$ python3 -q
>>> import numpy as np
>>> np.set_printoptions(suppress=True, linewidth=160)
>>> def tidy(a):
...     return np.round(a, 1) + 0
... 
>>> F = np.load("mat.npy")
>>> print(F)
[[ 0 -2  0  0  0  0  0]
 [ 0  0  0  5  0 -2  0]
 [ 0  1  0  0  0  0  4]
 [ 0  0  0  0  0  0  0]
 [ 0  0  0  0  4  0  4]]
>>> # column 2 repeats column 0
>>> rank = np.linalg.matrix_rank(F)
>>> print(rank)
4
>>> N = np.linalg.svd(F)[2][rank:].T
>>> print(np.allclose(F @ N, 0))
True
>>> print(tidy(N @ N.T))
[[1.  0.  0.  0.  0.  0.  0. ]
 [0.  0.  0.  0.  0.  0.  0. ]
 [0.  0.  1.  0.  0.  0.  0. ]
 [0.  0.  0.  0.1 0.  0.3 0. ]
 [0.  0.  0.  0.  0.  0.  0. ]
 [0.  0.  0.  0.3 0.  0.9 0. ]
 [0.  0.  0.  0.  0.  0.  0. ]]
>>> print([int(np.linalg.matrix_rank(F[:, :j + 1])) for j in range(7)])
[0, 1, 1, 2, 3, 3, 4]
>>> print(np.linalg.matrix_rank(F.T @ F), np.linalg.matrix_rank(F @ F.T))
4 4
>>> mat = np.diag(np.array([2, 2, 2]))
>>> print(mat)
[[2 0 0]
 [0 2 0]
 [0 0 2]]
>>> print((mat != 0).astype(int))
[[1 0 0]
 [0 1 0]
 [0 0 1]]
>>> print(np.flatnonzero(np.linalg.matrix_power((mat != 0) + (mat.T != 0) + np.eye(3), 3)[1]))
[1]
>>> print(mat @ mat)
[[4 0 0]
 [0 4 0]
 [0 0 4]]
>>> print((np.linalg.matrix_power((mat != 0) + (mat.T != 0) + np.eye(3), 3) > 0).astype(int))
[[1 0 0]
 [0 1 0]
 [0 0 1]]
>>> X = np.array([[-0.4, 0.0, 2.6, -0.2, -0.8, -0.1, -1.6],
...     [-1.1, -0.3, -0.3, -0.1, 0.9, 0.9, 0.1],
...     [-0.8, 0.7, 2.1, 1.2, -1.8, 0.5, 0.5],
...     [-1.2, 1.4, 0.1, -0.9, 1.6, 0.0, 1.3]])
>>> rng = np.random.default_rng(78335)
>>> X[0] = X[1] + 0.3 * rng.normal(size=7)
>>> print(tidy(X))
[[-1.3 -0.3 -0.6 -0.2  0.5  1.2 -0.4]
 [-1.1 -0.3 -0.3 -0.1  0.9  0.9  0.1]
 [-0.8  0.7  2.1  1.2 -1.8  0.5  0.5]
 [-1.2  1.4  0.1 -0.9  1.6  0.   1.3]]
>>> B = X / np.sqrt((X ** 2).mean(axis=1, keepdims=True))
>>> print(tidy(B[0]))
[-1.8 -0.4 -0.8 -0.2  0.6  1.6 -0.5]
>>> print(np.linalg.matrix_rank(B) == np.linalg.matrix_rank(X))
True
>>> print(np.linalg.matrix_rank(X - X.mean(axis=1, keepdims=True)))
4
